$ python -q
>>> import numpy as np
>>> np.set_printoptions(suppress=True, linewidth=160)
>>> rng = np.random.default_rng(5493)
>>> feats = rng.normal(size=(10, 12))
>>> feats = 10 * feats / np.linalg.norm(feats, axis=1, keepdims=True)
>>> feats.round(3)
array([[-5.429,  1.133, -3.735,  5.623, -0.202, -0.913, -2.395,  1.522, -2.23 , -2.642,  1.564,  0.598],
       [ 3.298, -1.814,  2.418, -1.057,  3.136,  0.336, -4.489, -3.267, -2.582, -3.833, -3.748, -1.638],
       [-3.7  , -1.984,  0.306, -4.908, -1.593,  1.241,  2.14 , -3.836, -1.62 ,  2.043, -5.292, -0.149],
       [ 1.55 , -2.427, -2.509, -1.437,  7.213,  1.041, -0.154, -3.129, -1.04 , -2.295, -1.37 ,  3.494],
       [-3.607, -3.553, -4.703,  0.15 ,  2.602, -0.977, -3.752,  2.328, -2.938, -0.632, -0.729,  3.929],
       [-5.742, -1.947, -3.651, -1.695,  0.984, -1.776, -2.678, -3.808,  0.554,  3.202,  3.196,  0.682],
       [-1.912, -1.902, -2.829, -3.083, -1.176, -0.684, -2.393, -0.445, -4.861,  5.711,  2.75 ,  1.906],
       [-4.322, -3.488,  3.365, -1.851, -0.163, -1.868,  5.189,  1.97 , -0.385,  2.534,  0.49 ,  3.643],
       [-2.402, -4.588,  1.887,  0.014,  2.494,  2.869,  0.009,  1.809, -1.406,  6.743,  1.186, -1.745],
       [ 2.279,  2.951,  4.006,  7.175,  0.448, -0.688, -1.131,  0.852, -0.113, -0.424,  2.609, -2.981]])
>>> r0 = np.array([-3, -2])
>>> np.round(np.convolve(feats[7], r0), 3)
array([ 12.965,  19.107,  -3.119,  -1.176,   4.192,   5.931, -11.832, -16.288,  -2.783,  -6.831,  -6.536, -11.909,  -7.286])
>>> r0 = np.array([0, 2, -2, 1, 1, -2])
>>> X = np.array([np.roll(r0, i) for i in range(6)])
>>> X
array([[ 0,  2, -2,  1,  1, -2],
       [-2,  0,  2, -2,  1,  1],
       [ 1, -2,  0,  2, -2,  1],
       [ 1,  1, -2,  0,  2, -2],
       [-2,  1,  1, -2,  0,  2],
       [ 2, -2,  1,  1, -2,  0]])
>>> left, sig, Vt = np.linalg.svd(X, full_matrices=False)
>>> left.shape, sig.shape, Vt.shape
((6, 6), (6,), (6, 6))
>>> np.round(left.T @ left, 3) + 0
array([[1., 0., 0., 0., 0., 0.],
       [0., 1., 0., 0., 0., 0.],
       [0., 0., 1., 0., 0., 0.],
       [0., 0., 0., 1., 0., 0.],
       [0., 0., 0., 0., 1., 0.],
       [0., 0., 0., 0., 0., 1.]])
>>> np.allclose(left * sig @ Vt, X)
True
